% ipython --no-banner

In [1]: import numpy as np

In [2]: import numpy.linalg as la

In [3]: np.set_printoptions(suppress=True, linewidth=120)

In [4]: A = np.tril(np.array([[2, -1, 2, 3, 2, -2, 1],
   ...:     [-2, 3, 2, -1, -3, 3, -3],
   ...:     [-3, 3, 0, -1, 0, 2, 1],
   ...:     [-2, 0, -2, -1, 0, 3, 3],
   ...:     [1, 3, 1, -2, 1, 1, -2],
   ...:     [2, -3, 0, 3, 3, -1, 3],
   ...:     [1, 0, -3, 0, 0, 3, 1]]), -1) + np.eye(7, dtype=int)

In [5]: A
Out[5]: 
array([[ 1,  0,  0,  0,  0,  0,  0],
       [-2,  1,  0,  0,  0,  0,  0],
       [-3,  3,  1,  0,  0,  0,  0],
       [-2,  0, -2,  1,  0,  0,  0],
       [ 1,  3,  1, -2,  1,  0,  0],
       [ 2, -3,  0,  3,  3,  1,  0],
       [ 1,  0, -3,  0,  0,  3,  1]])

In [6]: x0 = np.array([2, 2, 5, 0, 1, 1, -4])

In [7]: A @ np.eye(7)[4]
Out[7]: array([0., 0., 0., 0., 1., 3., 0.])

In [8]: (A * x0).sum(axis=1)
Out[8]: array([  2,  -2,   5, -14,  14,   2, -14])

In [9]: A @ x0
Out[9]: array([  2,  -2,   5, -14,  14,   2, -14])

In [10]: A * x0
Out[10]: 
array([[  2,   0,   0,   0,   0,   0,   0],
       [ -4,   2,   0,   0,   0,   0,   0],
       [ -6,   6,   5,   0,   0,   0,   0],
       [ -4,   0, -10,   0,   0,   0,   0],
       [  2,   6,   5,   0,   1,   0,   0],
       [  4,  -6,   0,   0,   3,   1,   0],
       [  2,   0, -15,   0,   0,   3,  -4]])

In [11]: np.sign((A @ x0).round(6))
Out[11]: array([ 1, -1,  1, -1,  1,  1, -1])

In [12]: (A @ x0).argmax()
Out[12]: np.int64(4)

In [13]: la.matrix_rank(A, rtol=0.1)
Out[13]: np.int64(5)

In [14]: [round(float(x), 3) for x in la.svd(A, compute_uv=False)[:3]]
Out[14]: [7.175, 4.573, 4.23]

In [15]: out = A[0, 0] * A[1:] - np.outer(A[1:, 0], A[0])

In [16]: out
Out[16]: 
array([[ 0,  1,  0,  0,  0,  0,  0],
       [ 0,  3,  1,  0,  0,  0,  0],
       [ 0,  0, -2,  1,  0,  0,  0],
       [ 0,  3,  1, -2,  1,  0,  0],
       [ 0, -3,  0,  3,  3,  1,  0],
       [ 0,  0, -3,  0,  0,  3,  1]])

In [17]: la.matrix_rank(out), la.matrix_rank(A)
Out[17]: (np.int64(6), np.int64(7))

In [18]: A[:, 0] / A[0, 0]
Out[18]: array([ 1., -2., -3., -2.,  1.,  2.,  1.])

In [19]: blk = np.stack([A, 3 * A, A[::-1]])

In [20]: la.matrix_rank(blk)
Out[20]: array([7, 7, 7])

In [21]: blk.sum(axis=0)
Out[21]: 
array([[  5,   0,  -3,   0,   0,   3,   1],
       [ -6,   1,   0,   3,   3,   1,   0],
       [-11,  15,   5,  -2,   1,   0,   0],
       [-10,   0, -10,   5,   0,   0,   0],
       [  1,  15,   5,  -8,   4,   0,   0],
       [  6, -11,   0,  12,  12,   4,   0],
       [  5,   0, -12,   0,   0,  12,   4]])

In [22]: np.round(la.norm(blk, axis=(1, 2)), 3)
Out[22]: array([10.1  , 30.299, 10.1  ])
